>>> import numpy as np
>>> np.set_printoptions(precision=1, suppress=True, linewidth=140)
>>> r0 = np.array([8, 3, -7]) + 0.5
>>> mat = np.eye(3) - 2 * np.outer(r0, r0) / (r0 @ r0)
>>> mat
array([[-0.1, -0.5,  0.9],
       [-0.5,  0.8,  0.4],
       [ 0.9,  0.4,  0.3]])
>>> vals, V = np.linalg.eigh(mat)
>>> x = np.array([0, 3, 0])
>>> np.linalg.eigvalsh(mat[1:, 1:])
array([0.1, 1. ])
>>> V * np.maximum(vals, 0) @ V.T
array([[ 0.4, -0.2,  0.4],
       [-0.2,  0.9,  0.2],
       [ 0.4,  0.2,  0.7]])
>>> gram = mat.T @ mat
>>> np.diag(gram)
array([1., 1., 1.])
>>> (mat @ mat.T).shape
(3, 3)
>>> np.linalg.matrix_rank(gram)
np.int64(3)
>>> np.linalg.svd(mat, compute_uv=False) ** 2
array([1., 1., 1.])
>>> np.linalg.eigvalsh(gram)[::-1]
array([1., 1., 1.])
>>> W0 = np.load("m.npy")
>>> W0
array([[ 7,  6, 13, 12, 14, 11, 11],
       [ 1,  4,  0,  0,  0,  2,  0],
       [ 0,  0,  0,  0,  0,  0,  7],
       [ 3,  0,  7,  8,  4,  2, 13],
       [ 2,  2,  4,  2,  3,  2,  1],
       [ 4,  8,  6,  3,  5,  4,  0],
       [ 4,  8,  0,  0,  7,  9,  3],
       [ 4,  4, 10,  7,  8,  5,  3],
       [ 6,  6,  6,  7, 10, 10,  9],
       [ 9,  8,  5, 10, 10, 12,  9],
       [ 3,  0,  9,  9,  5,  2, 13],
       [ 5,  4,  0,  3,  3,  6,  5],
       [ 5,  2,  1,  5,  3,  5,  7],
       [ 0,  2,  4,  0,  1,  0,  0],
       [ 7,  6,  9, 10,  7,  6,  1],
       [ 3,  8,  5,  1,  5,  4,  0],
       [ 2,  0,  2,  4,  0,  0,  0],
       [ 6,  8,  6,  6,  5,  5,  0],
       [ 5,  4,  3,  5,  5,  6,  5],
       [ 1,  2,  0,  0,  0,  0,  0],
       [ 1,  2,  0,  0,  0,  3,  3],
       [ 2,  0,  0,  2,  0,  0,  0],
       [ 5,  6, 11,  8,  7,  4,  0],
       [ 5,  2,  5,  7,  4,  4,  5],
       [ 0,  0,  1,  0,  0,  0,  0],
       [ 3,  4,  3,  2,  3,  3,  0],
       [ 3,  0,  3,  4,  4,  4,  9],
       [ 3,  0,  9,  9,  0,  0,  1],
       [ 1,  0,  3,  2,  1,  0,  5],
       [ 8,  8, 14, 13, 10,  7,  0],
       [ 1,  2,  0,  0,  0,  0,  0],
       [ 3,  0,  0,  2,  0,  2,  5],
       [ 7,  4, 13, 13, 13, 10, 13],
       [ 1,  0,  0,  0,  0,  0,  3],
       [ 4,  0,  0,  4,  0,  1,  3],
       [ 2,  0,  4,  5,  0,  0,  7],
       [ 4,  0,  0,  5,  0,  0,  1],
       [ 7,  4,  9, 11,  9,  8,  9]])
>>> # rows 19 and 30 are equal
>>> x = np.array([-2, 3, 3, -1, -1, -2, -2])
>>> y = W0 @ x
>>> print(np.linalg.lstsq(W0, y)[0])
[-2.  3.  3. -1. -1. -2. -2.]
>>> rng = np.random.default_rng(64294)
>>> y = y + 0.3 * rng.normal(size=38)
>>> y
array([-26.2,   5.9, -13.4, -26.7,   2.8,  18.6, -14.8,   2.9, -30.5, -41.1, -22.7, -25.9, -32.7,  17.2,  -0.1,  19.2,  -2.3,   8.9, -21. ,
         3.7,  -7.9,  -5.5,  17.7, -17.9,   3.2,   4.1, -30.8,  10. ,  -5.6,  12.7,   4.1, -22.6, -34.9,  -7.6, -20.2, -11. , -14.9, -29. ])
>>> b, *_ = np.linalg.lstsq(W0, y)
>>> np.round(W0.T @ (y - W0 @ b), 1) + 0
array([0., 0., 0., 0., 0., 0., 0.])
>>> [round(float(np.linalg.norm(np.linalg.solve(W0.T @ W0 + lam * np.eye(7), W0.T @ y))), 2) for lam in (0, 1, 10, 100)]
[5.68, 5.61, 5.23, 3.77]
>>> print(round(float(np.linalg.norm(y - W0 @ b)), 1))
1.5
>>> b
array([-2. ,  3. ,  3. , -1. , -1. , -2.1, -1.9])
>>> P = W0 @ np.linalg.solve(W0.T @ W0, W0.T)
>>> np.round(np.linalg.eigvalsh(P), 1) + 0
array([0., 0., 0., 0., 0., 0., 0., 0., 0., 0., 0., 0., 0., 0., 0., 0., 0., 0., 0., 0., 0., 0., 0., 0., 0., 0., 0., 0., 0., 0., 0., 1., 1.,
       1., 1., 1., 1., 1.])
>>> np.allclose(P @ P, P)
True
>>> dist = np.linalg.norm(W0[:, None] - W0[None], axis=-1)
>>> np.linalg.matrix_rank(dist ** 2)
np.int64(9)
>>> np.unravel_index(dist.round(6).argmax(), dist.shape)
(np.int64(19), np.int64(32))
>>> (dist + 1e9 * np.eye(38)).round(6).argmin(axis=1)
array([32, 19, 33, 10, 25, 15, 11, 22,  9,  8,  3, 12, 11, 24, 22,  5, 21,  5, 11, 30, 33, 16, 14, 18, 19,  4, 12, 16, 35, 14, 19, 34,  0,
       24, 36, 28, 34,  8])
>>> dist[:5, :5]
array([[ 0. , 27.4, 27. , 17. , 22.9],
       [27.4,  0. ,  8.4, 17.8,  5.9],
       [27. ,  8.4,  0. , 13.3,  8.8],
       [17. , 17.8, 13.3,  0. , 14. ],
       [22.9,  5.9,  8.8, 14. ,  0. ]])
>>> T = np.stack([W0, 4 * W0, W0[::-1]])
>>> np.einsum("bij,cij->bc", T, T)
array([[  7637,  30548,   4942],
       [ 30548, 122192,  19768],
       [  4942,  19768,   7637]])
>>> np.linalg.matrix_rank(T)
array([7, 7, 7])
>>> (T @ W0.T).shape
(3, 38, 38)
>>> T.shape
(3, 38, 7)
>>> print(np.linalg.norm(T, axis=(1, 2)))
[ 87.4 349.6  87.4]
>>> K = np.load("run14.npy")
>>> K
array([[ 2,  2,  3,  0,  5,  6,  6,  6,  2,  5],
       [-4, -4, -3, -6, -1,  0,  0,  0, -4, -1],
       [-4, -4, -3, -6, -1,  0,  0,  0, -4, -1],
       [ 0,  0,  1, -2,  3,  4,  4,  4,  0,  3],
       [-2, -2, -1, -4,  1,  2,  2,  2, -2,  1],
       [-2, -2, -1, -4,  1,  2,  2,  2, -2,  1],
       [-1, -1,  0, -3,  2,  3,  3,  3, -1,  2]])
>>> # column 1 repeats column 0
>>> def softmax(z):
...     e = np.exp(z - z.max(axis=-1, keepdims=True))
...     return e / e.sum(axis=-1, keepdims=True)
... 
>>> np.round(softmax(K[0]), 1) + 0
array([0. , 0. , 0. , 0. , 0.1, 0.3, 0.3, 0.3, 0. , 0.1])
>>> softmax(K).sum(axis=1)
array([1., 1., 1., 1., 1., 1., 1.])
>>> print(np.round(softmax(K[0] + -2), 1) + 0)
[0.  0.  0.  0.  0.1 0.3 0.3 0.3 0.  0.1]
>>> print(np.round(softmax(10 * K[0]), 1) + 0)
[0.  0.  0.  0.  0.  0.3 0.3 0.3 0.  0. ]
>>> scores = K @ K.T / np.sqrt(10)
>>> np.round(softmax(scores + np.triu(np.full(scores.shape, -np.inf), 1)), 1) + 0
array([[1. , 0. , 0. , 0. , 0. , 0. , 0. ],
       [0. , 1. , 0. , 0. , 0. , 0. , 0. ],
       [0. , 0.5, 0.5, 0. , 0. , 0. , 0. ],
       [1. , 0. , 0. , 0. , 0. , 0. , 0. ],
       [0. , 0.5, 0.5, 0. , 0.1, 0. , 0. ],
       [0. , 0.4, 0.4, 0. , 0.1, 0.1, 0. ],
       [1. , 0. , 0. , 0. , 0. , 0. , 0. ]])
>>> np.round(softmax(scores)[0] @ K, 1) + 0
array([2., 2., 3., 0., 5., 6., 6., 6., 2., 5.])
>>> B = np.array([[2, 0, 1, 1, 0, 2, 0],
...     [0, 1, 2, 0, 0, 0, 1],
...     [2, 1, 2, 2, 1, 0, 0],
...     [2, 2, 2, 0, 0, 1, 1],
...     [0, 0, 2, 0, 2, 2, 1],
...     [1, 2, 0, 2, 1, 1, 2],
...     [0, 2, 0, 2, 0, 1, 0]])
>>> cent = np.array([[-4, 5], [-5, 8]])
>>> feats = np.block([[B, np.array([[8, 7], [5, 4], [3, -6], [-6, 0], [2, -4], [6, -1], [6, 3]])], [np.zeros((2, 7)), cent]])
>>> feats
array([[ 2.,  0.,  1.,  1.,  0.,  2.,  0.,  8.,  7.],
       [ 0.,  1.,  2.,  0.,  0.,  0.,  1.,  5.,  4.],
       [ 2.,  1.,  2.,  2.,  1.,  0.,  0.,  3., -6.],
       [ 2.,  2.,  2.,  0.,  0.,  1.,  1., -6.,  0.],
       [ 0.,  0.,  2.,  0.,  2.,  2.,  1.,  2., -4.],
       [ 1.,  2.,  0.,  2.,  1.,  1.,  2.,  6., -1.],
       [ 0.,  2.,  0.,  2.,  0.,  1.,  0.,  6.,  3.],
       [ 0.,  0.,  0.,  0.,  0.,  0.,  0., -4.,  5.],
       [ 0.,  0.,  0.,  0.,  0.,  0.,  0., -5.,  8.]])
>>> left, sv, Vh = np.linalg.svd(feats, full_matrices=False)
>>> np.cumsum(sv ** 2) / np.sum(sv ** 2)
array([0.5, 0.9, 1. , 1. , 1. , 1. , 1. , 1. , 1. ])
>>> (sv > 1e-8).sum()
np.int64(9)
>>> print(left.shape, sv.shape, Vh.shape)
(9, 9) (9,) (9, 9)
>>> np.allclose(left * sv @ Vh, feats)
True
>>> np.round(sv / sv[0], 1) + 0
array([1. , 0.9, 0.4, 0.2, 0.2, 0.1, 0.1, 0.1, 0. ])
>>> x = np.array([-5, 5, -9, -8, 8, -4, -5, 0, -3])
>>> (feats * x).sum(axis=1)
array([-56., -30., -13., -27.,  -3., -14., -19., -15., -24.])
>>> np.einsum("ij,j->i", feats, x)
array([-56., -30., -13., -27.,  -3., -14., -19., -15., -24.])
>>> x = np.array([0, 0, -1, 0, 1, 0, 0, -3, -1])
>>> y = feats @ x
>>> print(y)
[-32. -21.  -4.  16.  -2. -16. -21.   7.   7.]
>>> np.round(np.linalg.solve(feats, -2 * y), 1) + 0
array([ 0.,  0.,  2.,  0., -2.,  0.,  0.,  6.,  2.])
>>> np.round(np.linalg.solve(feats.T, feats[4]), 1) + 0
array([0., 0., 0., 0., 1., 0., 0., 0., 0.])
>>> np.round(np.linalg.solve(feats, y + feats[:, 1]), 1) + 0
array([ 0.,  1., -1.,  0.,  1.,  0.,  0., -3., -1.])
>>> Q, R = np.linalg.qr(feats)
>>> np.round(Q.T @ Q, 1) + 0
array([[1., 0., 0., 0., 0., 0., 0., 0., 0.],
       [0., 1., 0., 0., 0., 0., 0., 0., 0.],
       [0., 0., 1., 0., 0., 0., 0., 0., 0.],
       [0., 0., 0., 1., 0., 0., 0., 0., 0.],
       [0., 0., 0., 0., 1., 0., 0., 0., 0.],
       [0., 0., 0., 0., 0., 1., 0., 0., 0.],
       [0., 0., 0., 0., 0., 0., 1., 0., 0.],
       [0., 0., 0., 0., 0., 0., 0., 1., 0.],
       [0., 0., 0., 0., 0., 0., 0., 0., 1.]])
>>> np.abs(np.diag(R))
array([3.6, 3. , 3. , 2.2, 1.6, 2.2, 1.2, 6.4, 1.1])
>>> Q.round(1) + 0
array([[-0.6,  0.4,  0.1,  0.2,  0.2,  0.6, -0.2,  0. ,  0. ],
       [ 0. , -0.3, -0.6, -0.1,  0.5, -0.1, -0.5,  0. ,  0. ],
       [-0.6,  0.1, -0.2,  0.5,  0.1, -0.6,  0.2,  0. ,  0. ],
       [-0.6, -0.3, -0.1, -0.7, -0.1,  0. ,  0.3,  0. ,  0. ],
       [ 0. ,  0. , -0.7,  0.2, -0.6,  0.3,  0.2,  0. ,  0. ],
       [-0.3, -0.5,  0.4,  0.2, -0.5, -0.1, -0.5,  0. ,  0. ],
       [ 0. , -0.7,  0.1,  0.4,  0.3,  0.4,  0.4,  0. ,  0. ],
       [ 0. ,  0. ,  0. ,  0. ,  0. ,  0. ,  0. , -0.6, -0.8],
       [ 0. ,  0. ,  0. ,  0. ,  0. ,  0. ,  0. , -0.8,  0.6]])
>>> print(np.round(Q @ R, 1) + 0)
[[ 2.  0.  1.  1.  0.  2.  0.  8.  7.]
 [ 0.  1.  2.  0.  0.  0.  1.  5.  4.]
 [ 2.  1.  2.  2.  1.  0.  0.  3. -6.]
 [ 2.  2.  2.  0.  0.  1.  1. -6.  0.]
 [ 0.  0.  2.  0.  2.  2.  1.  2. -4.]
 [ 1.  2.  0.  2.  1.  1.  2.  6. -1.]
 [ 0.  2.  0.  2.  0.  1.  0.  6.  3.]
 [ 0.  0.  0.  0.  0.  0.  0. -4.  5.]
 [ 0.  0.  0.  0.  0.  0.  0. -5.  8.]]
>>> m1 = np.load("x.npy")
>>> m1
array([[-1.,  0., -2., -2.,  0.,  0., -2., -2.],
       [ 0., -1.,  0.,  0., -2., -2.,  0.,  0.],
       [-2.,  0., -1., -2.,  0.,  0., -2., -2.],
       [-2.,  0., -2., -1.,  0.,  0., -2., -2.],
       [ 0., -2.,  0.,  0., -1., -2.,  0.,  0.],
       [ 0., -2.,  0.,  0., -2., -1.,  0.,  0.],
       [-2.,  0., -2., -2.,  0.,  0., -1., -2.],
       [-2.,  0., -2., -2.,  0.,  0., -2., -1.]])
>>> # 2 blocks once reordered
>>> np.allclose(m1 @ m1.T, m1.T @ m1)
True
>>> np.round(np.abs(np.linalg.eigvals(m1)).max(), 1)
np.float64(9.0)
>>> np.round(np.linalg.det(m1), 1)
np.float64(45.0)
>>> np.sort(np.abs(np.linalg.eigvals(m1)))
array([1., 1., 1., 1., 1., 1., 5., 9.])
>>> np.allclose(m1, m1.T)
True
>>> print(np.linalg.matrix_power(m1, 4))
[[1313.    0. 1312. 1312.    0.    0. 1312. 1312.]
 [   0.  209.    0.    0.  208.  208.    0.    0.]
 [1312.    0. 1313. 1312.    0.    0. 1312. 1312.]
 [1312.    0. 1312. 1313.    0.    0. 1312. 1312.]
 [   0.  208.    0.    0.  209.  208.    0.    0.]
 [   0.  208.    0.    0.  208.  209.    0.    0.]
 [1312.    0. 1312. 1312.    0.    0. 1313. 1312.]
 [1312.    0. 1312. 1312.    0.    0. 1312. 1313.]]
>>> (np.linalg.matrix_power((m1 != 0) + (m1.T != 0) + np.eye(8), 8) > 0).astype(int)
array([[1, 0, 1, 1, 0, 0, 1, 1],
       [0, 1, 0, 0, 1, 1, 0, 0],
       [1, 0, 1, 1, 0, 0, 1, 1],
       [1, 0, 1, 1, 0, 0, 1, 1],
       [0, 1, 0, 0, 1, 1, 0, 0],
       [0, 1, 0, 0, 1, 1, 0, 0],
       [1, 0, 1, 1, 0, 0, 1, 1],
       [1, 0, 1, 1, 0, 0, 1, 1]])
>>> m1 @ m1
array([[17.,  0., 16., 16.,  0.,  0., 16., 16.],
       [ 0.,  9.,  0.,  0.,  8.,  8.,  0.,  0.],
       [16.,  0., 17., 16.,  0.,  0., 16., 16.],
       [16.,  0., 16., 17.,  0.,  0., 16., 16.],
       [ 0.,  8.,  0.,  0.,  9.,  8.,  0.,  0.],
       [ 0.,  8.,  0.,  0.,  8.,  9.,  0.,  0.],
       [16.,  0., 16., 16.,  0.,  0., 17., 16.],
       [16.,  0., 16., 16.,  0.,  0., 16., 17.]])
